In [1]: import numpy as np

In [2]: np.set_printoptions(precision=2, suppress=True, linewidth=140, floatmode="fixed")

In [3]: feats = np.loadtxt("x.csv", delimiter=",")

In [4]: print(feats)
[[-1.21  1.08  0.56 -3.81  0.94 -2.58]
 [-1.06 -0.94  1.03 -4.68 -0.12  0.04]
 [-0.41 -2.41  0.98 -3.28 -1.07  2.49]
 [ 0.99 -2.08 -0.11  2.26 -1.37  3.56]
 [ 0.64 -2.63  0.30  0.53 -1.53  3.87]
 [-0.81  2.43 -0.12 -1.33  1.49 -3.80]
 [-1.23  0.52  0.73 -4.30  0.67 -1.93]
 [ 1.20  0.08 -0.88  4.61 -0.36  1.17]
 [-1.00  2.05  0.13 -2.33  1.36 -3.54]
 [ 0.96 -2.15 -0.07  2.11 -1.39  3.61]
 [ 0.24 -2.80  0.63 -1.10 -1.48  3.65]
 [-0.65 -2.05  1.05 -3.92 -0.81  1.81]
 [-0.29 -2.54  0.93 -2.92 -1.17  2.78]
 [ 0.30 -2.80  0.58 -0.86 -1.50  3.71]
 [-1.22  0.19  0.82 -4.50  0.51 -1.52]
 [-0.36  2.79 -0.54  0.63  1.51 -3.76]
 [-1.05  1.91  0.20 -2.61  1.31 -3.42]
 [-0.62  2.65 -0.31 -0.47  1.53 -3.87]
 [-0.24  2.80 -0.63  1.10  1.48 -3.65]
 [-0.06 -2.72  0.82 -2.17 -1.34  3.24]]

In [5]: # looks like rank 2

In [6]: Xc = feats - feats.mean(axis=0)

In [7]: V = np.linalg.svd(Xc)[2][:2]

In [8]: other = Xc - Xc @ V.T @ V

In [9]: print((Xc @ V.T).std(axis=0))
[3.99 2.63]

In [10]: print(np.diag(V.T @ V))
[0.06 0.31 0.05 0.89 0.09 0.60]

In [11]: print(np.round(np.cov(Xc @ V.T, rowvar=False), 2) + 0)
[[16.78  0.00]
 [ 0.00  7.29]]

In [12]: print(np.linalg.norm(other, axis=1).round(6).argmax())
0

In [13]: print(np.round(other.std(axis=0), 2) + 0)
[0.00 0.00 0.00 0.00 0.00 0.00]

In [14]: Xc = feats - feats.mean(axis=0)

In [15]: U, sig, VT = np.linalg.svd(Xc, full_matrices=False)

In [16]: print(np.round(Xc.mean(axis=0), 2) + 0)
[0.00 0.00 0.00 0.00 0.00 0.00]

In [17]: print(np.round(sig ** 2 / (sig ** 2).sum(), 2) + 0)
[0.70 0.30 0.00 0.00 0.00 0.00]

In [18]: print(np.searchsorted(np.cumsum(sig ** 2) / (sig ** 2).sum(), 0.9) + 1)
2

In [19]: W0 = np.load("layer4.npy")

In [20]: print(W0)
[[ 3.34  1.69 10.31]
 [ 4.92  4.83  7.17]
 [ 6.35  7.70  4.30]
 [ 5.08  5.16  6.84]
 [ 5.53  6.06  5.94]
 [ 4.12  3.24  8.76]
 [ 4.02  3.03  8.97]
 [ 5.49  5.99  6.01]
 [ 6.61  8.22  3.78]
 [ 4.94  4.88  7.12]
 [ 5.89  6.77  5.23]
 [ 6.13  7.26  4.74]
 [ 5.40  5.79  6.21]
 [ 5.65  6.30  5.70]
 [ 5.28  5.56  6.44]
 [ 4.56  4.12  7.88]
 [ 6.26  7.52  4.48]
 [ 5.23  5.45  6.55]
 [ 6.67  8.35  3.65]
 [ 6.45  7.90  4.10]
 [ 5.92  6.84  5.16]
 [ 8.37 11.74  0.26]
 [ 5.31  5.61  6.39]
 [ 5.42  5.85  6.15]
 [ 5.08  5.17  6.83]]

In [21]: D = np.linalg.norm(feats[:, None] - feats[None], axis=-1)

In [22]: print(np.linalg.matrix_rank(D ** 2))
3

In [23]: print(D.mean(axis=1).argmax())
7

In [24]: print((D + 1e9 * np.eye(20)).round(6).argmin(axis=1))
[ 6 14 12  9 13 17 14  3 16  3 13  2  2 10  6 18  8  5 15 12]

In [25]: print(D.shape)
(20, 20)

In [26]: print(D[:5, :5])
[[0.00 3.62 6.56 9.76 9.15]
 [3.62 0.00 3.38 8.30 7.07]
 [6.56 3.38 0.00 5.93 4.26]
 [9.76 8.30 5.93 0.00 1.93]
 [9.15 7.07 4.26 1.93 0.00]]

In [27]: print(np.linalg.norm(feats, axis=1))
[5.00 5.00 5.00 5.00 5.00 5.00 5.00 5.00 5.00 5.00 5.00 5.00 5.00 5.00 5.00 5.00 5.00 5.00 5.00 5.00]

In [28]: print(D[13].round(6).argsort(kind="stable")[:4])
[13 10 19  4]

In [29]: rank = np.linalg.matrix_rank(W0)

In [30]: print(rank)
2

In [31]: N = np.linalg.svd(W0)[2][rank:].T

In [32]: print(np.allclose(W0 @ N, 0))
True

In [33]: print([int(np.linalg.matrix_rank(np.delete(W0, i, axis=0))) for i in range(25)])
[2, 2, 2, 2, 2, 2, 2, 2, 2, 2, 2, 2, 2, 2, 2, 2, 2, 2, 2, 2, 2, 2, 2, 2, 2]
